$ python -q
>>> import numpy as np
>>> np.set_printoptions(precision=2, suppress=True, linewidth=100, legacy="1.25")
>>> mat = np.array([[1.0, 0.0, 0.0], [0.5, 0.5, 0.0], [0.5, 0.0, 0.5]])
>>> rng = np.random.default_rng(136343)
>>> lab = rng.permutation(3)
>>> Y = mat[:, lab] * rng.choice([-1, 1], 3)
>>> Y
array([[ 0. , -1. ,  0. ],
       [ 0.5, -0.5,  0. ],
       [ 0. , -0.5,  0.5]])
>>> Uu, _, vt = np.linalg.svd(mat.T @ Y)
>>> np.round(Uu @ vt, 2) + 0
array([[ 0., -1.,  0.],
       [ 1.,  0.,  0.],
       [ 0.,  0.,  1.]])
>>> np.round(np.linalg.lstsq(mat, Y)[0], 2) + 0
array([[ 0., -1.,  0.],
       [ 1.,  0.,  0.],
       [ 0.,  0.,  1.]])
>>> Y = np.array([[4, -2], [-7, -3], [-2, 7]])
>>> np.einsum("ik,kj->ji", mat, Y)
array([[ 4. , -1.5,  1. ],
       [-2. , -2.5,  2.5]])
>>> np.linalg.matrix_rank(mat @ Y)
2
>>> np.einsum("ik,kj->ij", mat, Y)
array([[ 4. , -2. ],
       [-1.5, -2.5],
       [ 1. ,  2.5]])
>>> np.round(np.linalg.norm(mat[0], 1), 2), round(np.linalg.norm(mat[0], np.inf), 2)
(1.0, 1.0)
>>> np.linalg.norm(mat, axis=1).argmax()
0
>>> np.round(np.linalg.norm(mat[0] - mat[2]), 2)
0.71
>>> np.linalg.norm(mat, axis=1)
array([1.  , 0.71, 0.71])
>>> round(float(np.linalg.norm(mat) ** 2 / np.linalg.norm(mat, 2) ** 2), 2)
1.26
>>> mat[0] @ mat[2]
0.5
>>> np.linalg.norm(mat, axis=0)
array([1.22, 0.5 , 0.5 ])
>>> A = np.loadtxt("layer14.csv", delimiter=",")
>>> A
array([[1.  , 0.7 , 0.49],
       [0.7 , 1.  , 0.7 ],
       [0.49, 0.7 , 1.  ]])
>>> x0 = np.array([-1, 2, -2])
>>> y = A @ x0
>>> coef, lr = np.zeros(3), 1 / np.linalg.norm(A, 2) ** 2
>>> for i in range(8):
...     coef -= lr * A.T @ (A @ coef - y)
...     if i % 2 == 0: print(i, round(np.linalg.norm(A @ coef - y), 2))
... 
0 0.73
2 0.7
4 0.68
6 0.66
>>> np.round(np.linalg.cond(A), 2)
10.06
>>> coef
array([-0.17, -0.1 , -0.51])
>>> Y = A + rng.integers(-2, 3, (3, 1)) @ rng.integers(-2, 3, (1, 3))
>>> Y
array([[1.  , 0.7 , 0.49],
       [0.7 , 3.  , 2.7 ],
       [0.49, 2.7 , 3.  ]])
>>> np.abs(Y - A).sum(axis=1)
array([0., 4., 4.])
>>> np.round(np.linalg.svd(Y - A, compute_uv=False), 2) + 0
array([4., 0., 0.])
>>> x0 = np.array([4, 8, 2])
>>> y = A @ x0
>>> y
array([10.58, 12.2 ,  9.56])
>>> np.linalg.solve(A.T, A[2])
array([0., 0., 1.])
>>> np.linalg.solve(A, y + A[:, 2])
array([4., 8., 3.])
>>> np.linalg.solve(A, A[:, 0])
array([1., 0., 0.])
>>> np.linalg.solve(A, y)
array([4., 8., 2.])
>>> ev, evecs = np.linalg.eigh(A)
>>> ev
array([0.23, 0.51, 2.26])
>>> np.linalg.eigvalsh(A + -3 * np.eye(3))
array([-2.77, -2.49, -0.74])
>>> np.linalg.svd(A, compute_uv=False)
array([2.26, 0.51, 0.23])
>>> np.abs(evecs[:, -1]).round(6).argmax()
1
>>> np.unique(ev.round(6) + 0, return_counts=True)[1]
array([1, 1, 1])
>>> evecs @ np.diag(ev) @ evecs.T
array([[1.  , 0.7 , 0.49],
       [0.7 , 1.  , 0.7 ],
       [0.49, 0.7 , 1.  ]])
>>> np.round(evecs.T @ evecs, 2) + 0
array([[1., 0., 0.],
       [0., 1., 0.],
       [0., 0., 1.]])
>>> np.linalg.eigvalsh(A @ A)
array([0.05, 0.26, 5.13])
>>> W0 = np.loadtxt("data.csv", delimiter=",")
>>> W0
array([[-0.79, -0.1 , -0.4 , -0.47],
       [ 0.07, -0.8 ,  0.47, -0.36],
       [ 0.36, -0.5 , -0.77,  0.16],
       [-0.5 , -0.32,  0.14,  0.79]])
>>> # orthonormal columns
>>> lab = rng.permutation(4)
>>> Y = W0[:, lab] * rng.choice([-1, 1], 4)
>>> Y
array([[-0.4 ,  0.1 ,  0.47, -0.79],
       [ 0.47,  0.8 ,  0.36,  0.07],
       [-0.77,  0.5 , -0.16,  0.36],
       [ 0.14,  0.32, -0.79, -0.5 ]])
>>> Uu, _, vt = np.linalg.svd(W0.T @ Y)
>>> lab
array([2, 1, 3, 0])
>>> Q, Rm = np.linalg.qr(Y)
>>> Q.shape, Rm.shape
((4, 4), (4, 4))
>>> np.trace(Q @ Q.T)
4.0
>>> np.allclose(Rm.T @ Rm, Y.T @ Y)
True
>>> np.round(abs(Rm[0, 0]), 2), round(np.linalg.norm(Y[:, 0]), 2)
(1.0, 1.0)
>>> E = np.array([[0, -3, 3, -1], [-3, 0, -3, 3], [3, -3, 0, -3], [-1, 3, -3, 0]])
>>> E
array([[ 0, -3,  3, -1],
       [-3,  0, -3,  3],
       [ 3, -3,  0, -3],
       [-1,  3, -3,  0]])
>>> ev, evecs = np.linalg.eigh(E)
>>> np.round(ev.sum(), 2), np.trace(E)
(-0.0, 0)
>>> np.linalg.eigvalsh(E @ E)
array([ 1.  ,  9.  , 16.67, 65.33])
>>> np.abs(evecs[:, -1])
array([0.46, 0.54, 0.54, 0.46])
>>> np.linalg.svd(E, compute_uv=False)
array([8.08, 4.08, 3.  , 1.  ])
>>> np.linalg.eigvalsh(E + -3 * np.eye(4))
array([-7.08, -6.  , -4.  ,  5.08])
>>> ev, evecs = np.linalg.eig(E)
>>> np.sort(np.linalg.eigvals(E @ E))
array([ 1.  ,  9.  , 16.67, 65.33])
>>> np.round(E @ evecs[:, 0] - ev[0] * evecs[:, 0], 2) + 0
array([0., 0., 0., 0.])
>>> np.sort(np.linalg.eigvals(np.linalg.inv(E)))
array([-1.  , -0.33, -0.24,  0.12])
>>> np.sort(np.linalg.eigvals(E.T))
array([-4.08, -3.  , -1.  ,  8.08])
>>> lab = rng.permutation(4)
>>> lab
array([0, 2, 1, 3])
>>> Y = E[lab][:, lab]
>>> np.sort(np.abs(np.linalg.eigvals(Y)))
array([1.  , 3.  , 4.08, 8.08])
>>> np.allclose(Y, E)
False
>>> Y
array([[ 0,  3, -3, -1],
       [ 3,  0, -3, -3],
       [-3, -3,  0,  3],
       [-1, -3,  3,  0]])
>>> np.linalg.eigvals(E)
array([ 8.08, -1.  , -4.08, -3.  ])
>>> np.round(np.linalg.det(E.T), 2)
-99.0
>>> round(float(np.linalg.det(2 * E)), 2), round(np.linalg.det(E), 2)
(-1584.0, -99.0)
>>> np.einsum("ii->", E)
0
>>> np.einsum("ij,ji->", E, E)
92
>>> r0 = np.array([1, 3, 0, 2]) + 0.5
>>> data = np.outer(r0, r0) / (r0 @ r0)
>>> data
array([[0.11, 0.25, 0.04, 0.18],
       [0.25, 0.58, 0.08, 0.42],
       [0.04, 0.08, 0.01, 0.06],
       [0.18, 0.42, 0.06, 0.3 ]])
>>> # symmetric, so the eigenvalues are real
>>> r0 = np.array([1, 4, 5])
>>> np.polyval(r0, data[1])
array([6.06, 7.67, 5.34, 6.84])
>>> np.kron(np.eye(2, dtype=int), data)
array([[0.11, 0.25, 0.04, 0.18, 0.  , 0.  , 0.  , 0.  ],
       [0.25, 0.58, 0.08, 0.42, 0.  , 0.  , 0.  , 0.  ],
       [0.04, 0.08, 0.01, 0.06, 0.  , 0.  , 0.  , 0.  ],
       [0.18, 0.42, 0.06, 0.3 , 0.  , 0.  , 0.  , 0.  ],
       [0.  , 0.  , 0.  , 0.  , 0.11, 0.25, 0.04, 0.18],
       [0.  , 0.  , 0.  , 0.  , 0.25, 0.58, 0.08, 0.42],
       [0.  , 0.  , 0.  , 0.  , 0.04, 0.08, 0.01, 0.06],
       [0.  , 0.  , 0.  , 0.  , 0.18, 0.42, 0.06, 0.3 ]])
>>> np.einsum("ii->", data)
1.0
>>> np.round(np.linalg.det(data[::-1]), 2)
-0.0
>>> np.round(np.linalg.det(data.T), 2)
-0.0
>>> np.einsum("ij,ji->", data, data)
1.0
>>> t3 = np.stack([E, -2 * E, E[::-1]])
>>> np.einsum("bij,cij->bc", t3, t3)
array([[  92, -184,  -72],
       [-184,  368,  144],
       [ -72,  144,   92]])
>>> np.linalg.det(t3)
array([  -99., -1584.,   -99.])
>>> t3.sum(axis=0)
array([[-1,  6, -6,  1],
       [ 6, -3,  3, -6],
       [-6,  3, -3,  6],
       [ 1, -6,  6, -1]])
>>> round(np.trace(np.linalg.pinv(data) @ data), 2)
1.0
>>> np.linalg.lstsq(data[:-1].T, data[-1])[2]
1
>>> data @ np.linalg.pinv(data) @ data
array([[0.11, 0.25, 0.04, 0.18],
       [0.25, 0.58, 0.08, 0.42],
       [0.04, 0.08, 0.01, 0.06],
       [0.18, 0.42, 0.06, 0.3 ]])
>>> np.unique(data.round(6), axis=0).shape
(4, 4)
>>> Y = data + rng.integers(-2, 3, (4, 1)) @ rng.integers(-2, 3, (1, 4))
>>> Y
array([[-0.89,  1.25, -1.96,  1.18],
       [-0.75,  1.58, -1.92,  1.42],
       [ 2.04, -1.92,  4.01, -1.94],
       [ 0.18,  0.42,  0.06,  0.3 ]])
>>> Y - data
array([[-1.,  1., -2.,  1.],
       [-1.,  1., -2.,  1.],
       [ 2., -2.,  4., -2.],
       [ 0.,  0.,  0.,  0.]])
>>> np.round(np.linalg.svd(Y - data, compute_uv=False), 2) + 0
array([6.48, 0.  , 0.  , 0.  ])
